$ python -q
>>> import numpy as np
>>> np.set_printoptions(precision=1, suppress=True, linewidth=160, legacy="1.25")
>>> def rnd(a):
...     return np.round(a, 1) + 0
... 
>>> X = np.array([[1, -4, 16, -64],
...     [1, -3, 9, -27],
...     [1, -2, 4, -8],
...     [1, -1, 1, -1],
...     [1, 0, 0, 0],
...     [1, 1, 1, 1],
...     [1, 2, 4, 8]])
>>> # column 3 dominates
>>> x0 = np.array([2, 2, 7, 0])
>>> rhs = X @ x0
>>> b, lr = np.zeros(4), 1 / np.linalg.norm(X, 2) ** 2
>>> for i in range(8):
...     b -= lr * X.T @ (X @ b - rhs)
...     if i % 2 == 0: print(i, round(np.linalg.norm(X @ b - rhs), 1))
... 
0 49.6
2 48.8
4 47.9
6 47.0
>>> rnd(b)
array([ 0.2,  0. ,  0.9, -1.5])
>>> Q, V = np.linalg.qr(X[:, :2])[0], np.linalg.qr(X[:, 2:])[0]
>>> sig = np.linalg.svd(Q.T @ V, compute_uv=False)
>>> rnd(sig)
array([0.9, 0.8])
>>> rnd(np.degrees(np.arccos(sig.clip(0, 1))))
array([26.3, 39.1])
>>> (sig > 0.9).sum()
0
>>> M = np.loadtxt("out18.csv", delimiter=",")
>>> M
array([[  5.,   1.,  -3.,   6.,  -8.,  -6.,   0.,   1.,   4.],
       [  8.,  -8.,   6.,  11.,  -4.,  -4.,   3.,  -2.,  -3.],
       [ 24., -24.,  18.,  33., -12., -12.,   9.,  -6.,  -9.],
       [ 13.,  -7.,   3.,  17., -12., -10.,   3.,  -1.,   1.],
       [  6.,  30., -36.,   3., -36., -24.,  -9.,  12.,  33.]])
>>> # looks like rank 2
>>> theta = np.radians(36)
>>> r_ = np.eye(9)
>>> r_[1, 1] = r_[7, 7] = np.cos(theta)
>>> r_[1, 7], r_[7, 1] = -np.sin(theta), np.sin(theta)
>>> rnd(r_)
array([[ 1. ,  0. ,  0. ,  0. ,  0. ,  0. ,  0. ,  0. ,  0. ],
       [ 0. ,  0.8,  0. ,  0. ,  0. ,  0. ,  0. , -0.6,  0. ],
       [ 0. ,  0. ,  1. ,  0. ,  0. ,  0. ,  0. ,  0. ,  0. ],
       [ 0. ,  0. ,  0. ,  1. ,  0. ,  0. ,  0. ,  0. ,  0. ],
       [ 0. ,  0. ,  0. ,  0. ,  1. ,  0. ,  0. ,  0. ,  0. ],
       [ 0. ,  0. ,  0. ,  0. ,  0. ,  1. ,  0. ,  0. ,  0. ],
       [ 0. ,  0. ,  0. ,  0. ,  0. ,  0. ,  1. ,  0. ,  0. ],
       [ 0. ,  0.6,  0. ,  0. ,  0. ,  0. ,  0. ,  0.8,  0. ],
       [ 0. ,  0. ,  0. ,  0. ,  0. ,  0. ,  0. ,  0. ,  1. ]])
>>> out = M @ r_.T
>>> rnd(np.linalg.svd(M, compute_uv=False)), rnd(np.linalg.svd(out, compute_uv=False))
(array([76.3, 62.8,  0. ,  0. ,  0. ]), array([76.3, 62.8,  0. ,  0. ,  0. ]))
>>> rnd(np.abs(out - M).max(axis=0))
array([ 0. , 12.8,  0. ,  0. ,  0. ,  0. ,  0. , 15.3,  0. ])
>>> rank = np.linalg.matrix_rank(M)
>>> rank
2
>>> null = np.linalg.svd(M)[2][rank:].T
>>> rnd(null @ null.T)
array([[ 0.8,  0.1, -0.1, -0.3,  0.2,  0.2, -0.1,  0. ,  0. ],
       [ 0.1,  0.7,  0.3,  0.2,  0.1,  0. ,  0.1, -0.1, -0.2],
       [-0.1,  0.3,  0.7, -0.1, -0.2, -0.1, -0.1,  0.1,  0.2],
       [-0.3,  0.2, -0.1,  0.6,  0.2,  0.2, -0.1,  0. ,  0. ],
       [ 0.2,  0.1, -0.2,  0.2,  0.7, -0.3,  0. ,  0.1,  0.2],
       [ 0.2,  0. , -0.1,  0.2, -0.3,  0.8,  0. ,  0. ,  0.1],
       [-0.1,  0.1, -0.1, -0.1,  0. ,  0. ,  1. ,  0. ,  0.1],
       [ 0. , -0.1,  0.1,  0. ,  0.1,  0. ,  0. ,  1. , -0.1],
       [ 0. , -0.2,  0.2,  0. ,  0.2,  0.1,  0.1, -0.1,  0.8]])
>>> [int(np.linalg.matrix_rank(M[:, :j + 1])) for j in range(9)]
[1, 2, 2, 2, 2, 2, 2, 2, 2]
>>> [int(np.linalg.matrix_rank(M[:i])) for i in range(1, len(M) + 1)]
[1, 2, 2, 2, 2]
>>> np.linalg.matrix_rank(M.T @ M), np.linalg.matrix_rank(M @ M.T)
(2, 2)
>>> [int(np.linalg.matrix_rank(np.delete(M, i, axis=0))) for i in range(5)]
[2, 2, 2, 2, 2]
>>> Uu, sig, Vh = np.linalg.svd(M)
>>> rnd(sig)
array([76.3, 62.8,  0. ,  0. ,  0. ])
>>> out = Uu[:, :2] @ np.diag(sig[:2]) @ Vh[:2]
>>> rnd(np.abs(M - out).max())
0.0
>>> rnd(np.linalg.norm(M - out, 2)), rnd(sig[2])
(0.0, 0.0)
>>> t3 = np.stack([M, -1 * M, M[::-1]])
>>> t3.sum(axis=0)
array([[  6.,  30., -36.,   3., -36., -24.,  -9.,  12.,  33.],
       [ 13.,  -7.,   3.,  17., -12., -10.,   3.,  -1.,   1.],
       [ 24., -24.,  18.,  33., -12., -12.,   9.,  -6.,  -9.],
       [  8.,  -8.,   6.,  11.,  -4.,  -4.,   3.,  -2.,  -3.],
       [  5.,   1.,  -3.,   6.,  -8.,  -6.,   0.,   1.,   4.]])
>>> t3.shape
(3, 5, 9)
>>> out = np.array([[-2, 1], [-3, 0], [0, 0], [1, 1]])
>>> E = np.block([[np.zeros((4, 4)), out], [out.T, np.zeros((2, 2))]])
>>> E
array([[ 0.,  0.,  0.,  0., -2.,  1.],
       [ 0.,  0.,  0.,  0., -3.,  0.],
       [ 0.,  0.,  0.,  0.,  0.,  0.],
       [ 0.,  0.,  0.,  0.,  1.,  1.],
       [-2., -3.,  0.,  1.,  0.,  0.],
       [ 1.,  0.,  0.,  1.,  0.,  0.]])
>>> Uu, sig, Vh = np.linalg.svd(E)
>>> V = Vh[:(sig > 1e-8).sum()]
>>> rng = np.random.default_rng(157)
>>> x0 = E[3] + 3 * E[0] + rng.integers(2) * np.eye(6)[5]
>>> x0
array([ 0.,  0.,  0.,  0., -5.,  4.])
>>> rnd(np.linalg.norm(x0 - V.T @ V @ x0))
0.0
>>> rnd(np.diag(V.T @ V))
array([0.7, 0.7, 0. , 0.7, 1. , 1. ])
>>> Uu, sig, Vh = np.linalg.svd(E, full_matrices=False)
>>> np.allclose(Uu * sig @ Vh, E)
True
>>> rnd(sig)
array([3.8, 3.8, 1.4, 1.4, 0. , 0. ])
>>> rnd(np.cumsum(sig ** 2) / np.sum(sig ** 2))
array([0.4, 0.9, 0.9, 1. , 1. , 1. ])
>>> rnd(Uu.T @ E @ Vh.T)
array([[3.8, 0. , 0. , 0. , 0. , 0. ],
       [0. , 3.8, 0. , 0. , 0. , 0. ],
       [0. , 0. , 1.4, 0. , 0. , 0. ],
       [0. , 0. , 0. , 1.4, 0. , 0. ],
       [0. , 0. , 0. , 0. , 0. , 0. ],
       [0. , 0. , 0. , 0. , 0. , 0. ]])
>>> rnd(sig / sig[0])
array([1. , 1. , 0.4, 0.4, 0. , 0. ])
>>> arr = np.loadtxt("block19.csv", delimiter=",")
>>> arr
array([[  6.1,  -1. ,   6.2,   9. ,   4.9,   5.1,   3.3,   3.2,   6. ,   9.1,   4.1,   2.9,   7.9],
       [ -2.1,  -2.1,   4. ,  -0.1,   1.9,   0.1,   5.8,   6. ,  -4. ,   0. ,   4. ,   3.8,  -4. ],
       [  1.9,   0. ,   6. ,   5.9,   4.1,   4. ,   6. ,   6. ,   2.2,   6. ,   4. ,   4.2,   2. ],
       [ -6. ,  -2.1,  -8. , -12.1,  -5.9,  -8. ,  -6.1,  -6. ,  -7.9, -12. ,  -4.1,  -4. ,  -7.9],
       [  2. ,  -6. ,   2.1,   0. ,   1.8,  -1.9,   0.2,  -0.1,  -2.1,   0. ,   3.9,   1.9,   1.9],
       [  3.1,  -1.9,   2.1,   3.1,   1.8,   1.1,  -0.2,   0.1,   2. ,   3.1,   2. ,   1.1,   3.9],
       [  2.1,   2. ,  -4.1,  -0.1,  -2.1,   0. ,  -6. ,  -5.9,   4.1,   0. ,  -3.9,  -3.9,   3.9]])
>>> [round(float(x), 1) for x in np.linalg.svd(arr, compute_uv=False)[:3]]
[38.0, 18.7, 9.4]
>>> np.linalg.matrix_rank(arr, rtol=0.1)
3
>>> rnd(np.linalg.norm(arr, 2) / np.linalg.norm(arr))
0.9
>>> out = arr / np.sqrt((arr ** 2).mean(axis=1, keepdims=True))
>>> np.linalg.matrix_rank(arr - arr.mean(axis=1, keepdims=True))
7
>>> np.linalg.matrix_rank(out) == np.linalg.matrix_rank(arr)
True
>>> rnd(out[3])
array([-0.8, -0.3, -1.1, -1.6, -0.8, -1.1, -0.8, -0.8, -1.1, -1.6, -0.5, -0.5, -1.1])
>>> rnd(np.linalg.norm(out, axis=1))
array([3.6, 3.6, 3.6, 3.6, 3.6, 3.6, 3.6])
>>> u = np.array([-7, -1, 8])
>>> rnd(np.polyval(u, arr[6]))
array([ -25. ,  -22. , -105.6,    8. ,  -20.8,    8. , -238. , -229.8, -113.8,    8. ,  -94.6,  -94.6, -102.4])
>>> feats = np.array([[1.0, 3.0, 0.0, 0.0, 0.0, 0.0, 0.0, 0.0],
...     [3.0, 1.0, 3.0, 0.0, 0.0, 0.0, 0.0, 0.0],
...     [0.0, 3.0, 0.0, 3.0, 0.0, 0.0, 0.0, 0.0],
...     [0.0, 0.0, 3.0, 2.0, 3.0, 0.0, 0.0, 0.0],
...     [0.0, 0.0, 0.0, 3.0, 0.0, 3.0, 0.0, 0.0],
...     [0.0, 0.0, 0.0, 0.0, 3.0, 1.0, 3.0, 0.0],
...     [0.0, 0.0, 0.0, 0.0, 0.0, 3.0, 1.0, 3.0],
...     [0.0, 0.0, 0.0, 0.0, 0.0, 0.0, 3.0, 1.0]])
>>> feats
array([[1., 3., 0., 0., 0., 0., 0., 0.],
       [3., 1., 3., 0., 0., 0., 0., 0.],
       [0., 3., 0., 3., 0., 0., 0., 0.],
       [0., 0., 3., 2., 3., 0., 0., 0.],
       [0., 0., 0., 3., 0., 3., 0., 0.],
       [0., 0., 0., 0., 3., 1., 3., 0.],
       [0., 0., 0., 0., 0., 3., 1., 3.],
       [0., 0., 0., 0., 0., 0., 3., 1.]])
>>> assert feats == feats.T
Traceback (most recent call last):
  File "<python-input-72>", line 1, in <module>
    assert feats == feats.T
           ^^^^^^^^^^^^^^^^
ValueError: The truth value of an array with more than one element is ambiguous. Use a.any() or a.all()
>>> rnd(np.linalg.matrix_power(feats, 3))
array([[28., 63., 18., 27.,  0.,  0.,  0.,  0.],
       [63., 46., 84., 27., 27.,  0.,  0.,  0.],
       [18., 84., 27., 93., 18., 27.,  0.,  0.],
       [27., 27., 93., 80., 93., 27., 27.,  0.],
       [ 0., 27., 18., 93., 27., 84., 18., 27.],
       [ 0.,  0., 27., 27., 84., 46., 90., 27.],
       [ 0.,  0.,  0., 27., 18., 90., 55., 63.],
       [ 0.,  0.,  0.,  0., 27., 27., 63., 28.]])
>>> feats.inv()
Traceback (most recent call last):
  File "<python-input-74>", line 1, in <module>
    feats.inv()
    ^^^^^^^^^
AttributeError: 'numpy.ndarray' object has no attribute 'inv'
>>> rnd(np.abs(np.linalg.eigvals(feats)).max())
6.5
